>>> import numpy as np
>>> from numpy import linalg as LA
>>> np.set_printoptions(precision=2, suppress=True, linewidth=100)
>>> X = np.load("w.npy")
>>> X
array([[ 0.3,  0.2, -0.4, -0.5,  2.1, -1.1],
       [-1.5,  0.9, -1.2,  0.5, -0.5, -0.3],
       [ 1.2,  1.3,  0. , -0.5, -1.5,  0.1],
       [-0.2,  2.4, -1.2,  0.5, -0.4,  0.6],
       [ 0.5,  1.2,  2.2,  0.8,  0.7,  0. ],
       [ 0.1, -0.5, -2.3, -1.1,  0.2, -0.8],
       [ 3.6,  4.5,  1.8, -0.9,  3. ,  0.6],
       [ 2.4,  1.1,  2. , -0.6,  0.4, -0.1],
       [-1. ,  1.4,  0.2, -0.6, -1.8, -0.5],
       [ 0.4,  0.7,  0.5,  0.2, -0.3,  0.5],
       [-1.2, -0.1, -1.1,  0.7, -0.2, -0.9],
       [ 1.4, -0.8,  0.8, -0.1,  0.3,  0.2],
       [ 0.4, -0.1,  2.9,  0.5, -0.3, -1.8],
       [ 1. , -2.9, -0.2,  0.3, -1.2, -1.7],
       [-0.1,  0.3, -1.4,  0.7,  1. ,  1.1]])
>>> x = np.array([0, 8, 5, 0, 7, 1])
>>> y = X @ x
>>> coef, lr = np.zeros(6), 1 / LA.norm(X, 2) ** 2
>>> for i in range(40):
...     coef -= lr * X.T @ (X @ coef - y)
...     if i % 10 == 0: print(i, round(LA.norm(X @ coef - y), 2))
... 
0 18.05
10 3.6
20 1.23
30 0.68
>>> coef
array([0.11, 8.02, 4.93, 0.22, 6.97, 0.96])
>>> D = LA.norm(X[:, None] - X[None], axis=-1)
>>> D[:5, :5]
array([[0.  , 3.57, 4.07, 3.98, 3.56],
       [3.57, 0.  , 3.32, 2.18, 4.16],
       [4.07, 3.32, 0.  , 2.66, 3.45],
       [3.98, 2.18, 2.66, 0.  , 3.89],
       [3.56, 4.16, 3.45, 3.89, 0.  ]])
>>> np.flatnonzero(D[14] < D.mean() / 2)
array([14])
>>> LA.matrix_rank(D ** 2)
np.int64(8)
>>> th = np.radians(120)
>>> R = np.eye(6)
>>> R[4, 4] = R[2, 2] = np.cos(th)
>>> R[4, 2], R[2, 4] = -np.sin(th), np.sin(th)
>>> R
array([[ 1.  ,  0.  ,  0.  ,  0.  ,  0.  ,  0.  ],
       [ 0.  ,  1.  ,  0.  ,  0.  ,  0.  ,  0.  ],
       [ 0.  ,  0.  , -0.5 ,  0.  ,  0.87,  0.  ],
       [ 0.  ,  0.  ,  0.  ,  1.  ,  0.  ,  0.  ],
       [ 0.  ,  0.  , -0.87,  0.  , -0.5 ,  0.  ],
       [ 0.  ,  0.  ,  0.  ,  0.  ,  0.  ,  1.  ]])
>>> out = X @ R.T
>>> np.allclose(LA.norm(X, axis=1), LA.norm(out, axis=1))
True
>>> A = np.load("sample4.npy")
>>> A
array([[ 0,  1, 21],
       [ 0, 10,  5],
       [14,  4,  1],
       [19,  1,  1],
       [19,  0,  5],
       [ 0, 13, 17],
       [24,  0,  1],
       [ 0,  4, 13],
       [ 9,  7,  1],
       [ 9,  7,  1],
       [ 9,  0, 13],
       [14,  0, 13],
       [ 9,  7,  1],
       [ 0,  7, 21],
       [29,  0,  0],
       [ 0, 10,  9],
       [ 9, 10,  0],
       [ 0,  7, 13],
       [19,  1,  1],
       [ 0, 13, 21],
       [ 0, 10, 17],
       [ 0,  4, 17],
       [14,  1,  5],
       [ 4,  1, 13],
       [ 0,  0, 21],
       [ 0, 13,  9],
       [29,  0,  1],
       [ 0,  7,  9],
       [ 0, 13, 17],
       [ 9,  4,  5],
       [ 9,  4,  5],
       [ 0,  4, 17],
       [ 0,  7, 21],
       [ 0,  4, 13],
       [ 4, 13,  0]])
>>> rng = np.random.default_rng(585)
>>> lab = rng.permutation(3)
>>> out = A[:, lab] * rng.choice([-1, 1], 3)
>>> out
array([[-21,   1,   0],
       [ -5,  10,   0],
       [ -1,   4, -14],
       [ -1,   1, -19],
       [ -5,   0, -19],
       [-17,  13,   0],
       [ -1,   0, -24],
       [-13,   4,   0],
       [ -1,   7,  -9],
       [ -1,   7,  -9],
       [-13,   0,  -9],
       [-13,   0, -14],
       [ -1,   7,  -9],
       [-21,   7,   0],
       [  0,   0, -29],
       [ -9,  10,   0],
       [  0,  10,  -9],
       [-13,   7,   0],
       [ -1,   1, -19],
       [-21,  13,   0],
       [-17,  10,   0],
       [-17,   4,   0],
       [ -5,   1, -14],
       [-13,   1,  -4],
       [-21,   0,   0],
       [ -9,  13,   0],
       [ -1,   0, -29],
       [ -9,   7,   0],
       [-17,  13,   0],
       [ -5,   4,  -9],
       [ -5,   4,  -9],
       [-17,   4,   0],
       [-21,   7,   0],
       [-13,   4,   0],
       [  0,  13,  -4]])
>>> left, _, Vt = LA.svd(A.T @ out)
>>> lab
array([2, 1, 0])
>>> np.round(left @ Vt, 2) + 0
array([[ 0.,  0., -1.],
       [ 0.,  1.,  0.],
       [-1.,  0.,  0.]])
>>> Xc = (out - out.mean(axis=0)) / out.std(axis=0)
>>> Xc.std(axis=0)
array([1., 1., 1.])
>>> coef = LA.lstsq(np.delete(Xc, 2, axis=1), Xc[:, 2])[0]
>>> round(float(1 - np.var(Xc[:, 2] - np.delete(Xc, 2, axis=1) @ coef)), 2)
0.74
>>> coef
array([-0.62,  0.5 ])
>>> data = np.load("run11.npy")
>>> data
array([[0, 0, 0, 0, 1, 1, 0, 0],
       [0, 0, 0, 0, 0, 0, 1, 0],
       [0, 0, 0, 1, 0, 0, 0, 1],
       [0, 0, 1, 0, 0, 0, 0, 1],
       [1, 0, 0, 0, 0, 0, 0, 0],
       [1, 0, 0, 0, 0, 0, 0, 0],
       [0, 1, 0, 0, 0, 0, 0, 0],
       [0, 0, 1, 1, 0, 0, 0, 0]])
>>> # rows and columns are dependent
>>> th = np.radians(112)
>>> R = np.eye(8)
>>> R[5, 5] = R[7, 7] = np.cos(th)
>>> R[5, 7], R[7, 5] = -np.sin(th), np.sin(th)
>>> R
array([[ 1.  ,  0.  ,  0.  ,  0.  ,  0.  ,  0.  ,  0.  ,  0.  ],
       [ 0.  ,  1.  ,  0.  ,  0.  ,  0.  ,  0.  ,  0.  ,  0.  ],
       [ 0.  ,  0.  ,  1.  ,  0.  ,  0.  ,  0.  ,  0.  ,  0.  ],
       [ 0.  ,  0.  ,  0.  ,  1.  ,  0.  ,  0.  ,  0.  ,  0.  ],
       [ 0.  ,  0.  ,  0.  ,  0.  ,  1.  ,  0.  ,  0.  ,  0.  ],
       [ 0.  ,  0.  ,  0.  ,  0.  ,  0.  , -0.37,  0.  , -0.93],
       [ 0.  ,  0.  ,  0.  ,  0.  ,  0.  ,  0.  ,  1.  ,  0.  ],
       [ 0.  ,  0.  ,  0.  ,  0.  ,  0.  ,  0.93,  0.  , -0.37]])
>>> out = data @ R.T
>>> np.abs(out - data).max(axis=0)
array([0.  , 0.  , 0.  , 0.  , 0.  , 1.37, 0.  , 1.37])
>>> np.round(LA.svd(data, compute_uv=False), 2) + 0, np.round(LA.svd(out, compute_uv=False), 2) + 0
(array([2.  , 1.41, 1.41, 1.  , 1.  , 1.  , 1.  , 0.  ]), array([2.  , 1.41, 1.41, 1.  , 1.  , 1.  , 1.  , 0.  ]))
